$ python -q
>>> import numpy as np
>>> np.set_printoptions(precision=2, suppress=True, linewidth=160, sign=" ")
>>> def rd(a):
...     return np.round(a, 2) + 0
... 
>>> mat = np.load("dump.npy")
>>> mat
array([[-1,  3,  9,  7,  7],
       [ 6, 24,  2,  2, -3],
       [-2, -7, 20,  6,  9],
       [ 9, -7, -2, 20, -9],
       [ 4, -2, -2, -4, 29]])
>>> x0 = np.array([2, -2, -1, 3, -3])
>>> y = mat @ x0
>>> y
array([-17, -23, -19, 121, -85])
>>> rd(np.linalg.solve(mat.T, mat[1]))
array([ 0.,  1.,  0.,  0.,  0.])
>>> B = mat[0, 0] * mat[1:] - np.outer(mat[1:, 0], mat[0])
>>> B
array([[  0, -42, -56, -44, -39],
       [  0,  13,  -2,   8,   5],
       [  0, -20, -79, -83, -54],
       [  0, -10, -34, -24, -57]])
>>> np.linalg.matrix_rank(B), np.linalg.matrix_rank(mat)
(np.int64(4), np.int64(5))
>>> mat[:, 0] / mat[0, 0]
array([ 1., -6.,  2., -9., -4.])
>>> W = np.array([[1, 2, 3, 4, 4, 2],
...     [3, 2, 0, 0, 0, 2],
...     [3, 0, 2, 3, 0, 3],
...     [2, 3, 2, 4, 2, 0],
...     [0, 2, 0, 3, 2, 0]])
>>> c = np.array([-1, 3, 4, -5, 4, -5])
>>> H = np.maximum(B @ W + c, 0)
>>> np.linalg.matrix_rank(H)
np.int64(1)
>>> (H > 0).astype(int)
array([[ 0,  0,  0,  0,  0,  0],
       [ 1,  1,  1,  1,  1,  1],
       [ 0,  0,  0,  0,  0,  0],
       [ 0,  0,  0,  0,  0,  0]])
>>> (H > 0).mean(axis=0)
array([ 0.25,  0.25,  0.25,  0.25,  0.25,  0.25])
>>> Z = np.array([[5, 7], [9, 6], [8, 9], [6, 2], [0, 3], [8, 5]])
>>> W @ Z
array([[ 87,  76],
       [ 49,  43],
       [ 73,  60],
       [ 77,  64],
       [ 36,  24]])
>>> (H @ Z).round(6).argmax(axis=1)
array([ 0,  0,  0,  0])
>>> rd(np.linalg.eigvals(mat))
array([-4.38+0.j  , 16.3 +0.j  , 24.29+6.67j, 24.29-6.67j, 31.49+0.j  ])
>>> np.einsum("ij,ji->", mat, mat)
np.int64(2368)
>>> rng = np.random.default_rng(5523)
>>> z = rng.integers(0, 2, 12)
>>> J = (z[:, None] == z) * -2 + np.eye(12)
>>> J
array([[-1.,  0., -2.,  0., -2., -2.,  0.,  0., -2., -2., -2.,  0.],
       [ 0., -1.,  0., -2.,  0.,  0., -2., -2.,  0.,  0.,  0., -2.],
       [-2.,  0., -1.,  0., -2., -2.,  0.,  0., -2., -2., -2.,  0.],
       [ 0., -2.,  0., -1.,  0.,  0., -2., -2.,  0.,  0.,  0., -2.],
       [-2.,  0., -2.,  0., -1., -2.,  0.,  0., -2., -2., -2.,  0.],
       [-2.,  0., -2.,  0., -2., -1.,  0.,  0., -2., -2., -2.,  0.],
       [ 0., -2.,  0., -2.,  0.,  0., -1., -2.,  0.,  0.,  0., -2.],
       [ 0., -2.,  0., -2.,  0.,  0., -2., -1.,  0.,  0.,  0., -2.],
       [-2.,  0., -2.,  0., -2., -2.,  0.,  0., -1., -2., -2.,  0.],
       [-2.,  0., -2.,  0., -2., -2.,  0.,  0., -2., -1., -2.,  0.],
       [-2.,  0., -2.,  0., -2., -2.,  0.,  0., -2., -2., -1.,  0.],
       [ 0., -2.,  0., -2.,  0.,  0., -2., -2.,  0.,  0.,  0., -1.]])
>>> def softmax(z):
...     e = np.exp(z - z.max(axis=-1, keepdims=True))
...     return e / e.sum(axis=-1, keepdims=True)
... 
>>> rd(softmax(J[4]))
array([ 0.02,  0.16,  0.02,  0.16,  0.06,  0.02,  0.16,  0.16,  0.02,  0.02,  0.02,  0.16])
>>> scores = J @ J.T / np.sqrt(12)
>>> rd(softmax(scores))
array([[ 0.18,  0.  ,  0.14,  0.  ,  0.14,  0.14,  0.  ,  0.  ,  0.14,  0.14,  0.14,  0.  ],
       [ 0.  ,  0.25,  0.  ,  0.19,  0.  ,  0.  ,  0.19,  0.19,  0.  ,  0.  ,  0.  ,  0.19],
       [ 0.14,  0.  ,  0.18,  0.  ,  0.14,  0.14,  0.  ,  0.  ,  0.14,  0.14,  0.14,  0.  ],
       [ 0.  ,  0.19,  0.  ,  0.25,  0.  ,  0.  ,  0.19,  0.19,  0.  ,  0.  ,  0.  ,  0.19],
       [ 0.14,  0.  ,  0.14,  0.  ,  0.18,  0.14,  0.  ,  0.  ,  0.14,  0.14,  0.14,  0.  ],
       [ 0.14,  0.  ,  0.14,  0.  ,  0.14,  0.18,  0.  ,  0.  ,  0.14,  0.14,  0.14,  0.  ],
       [ 0.  ,  0.19,  0.  ,  0.19,  0.  ,  0.  ,  0.25,  0.19,  0.  ,  0.  ,  0.  ,  0.19],
       [ 0.  ,  0.19,  0.  ,  0.19,  0.  ,  0.  ,  0.19,  0.25,  0.  ,  0.  ,  0.  ,  0.19],
       [ 0.14,  0.  ,  0.14,  0.  ,  0.14,  0.14,  0.  ,  0.  ,  0.18,  0.14,  0.14,  0.  ],
       [ 0.14,  0.  ,  0.14,  0.  ,  0.14,  0.14,  0.  ,  0.  ,  0.14,  0.18,  0.14,  0.  ],
       [ 0.14,  0.  ,  0.14,  0.  ,  0.14,  0.14,  0.  ,  0.  ,  0.14,  0.14,  0.18,  0.  ],
       [ 0.  ,  0.19,  0.  ,  0.19,  0.  ,  0.  ,  0.19,  0.19,  0.  ,  0.  ,  0.  ,  0.25]])
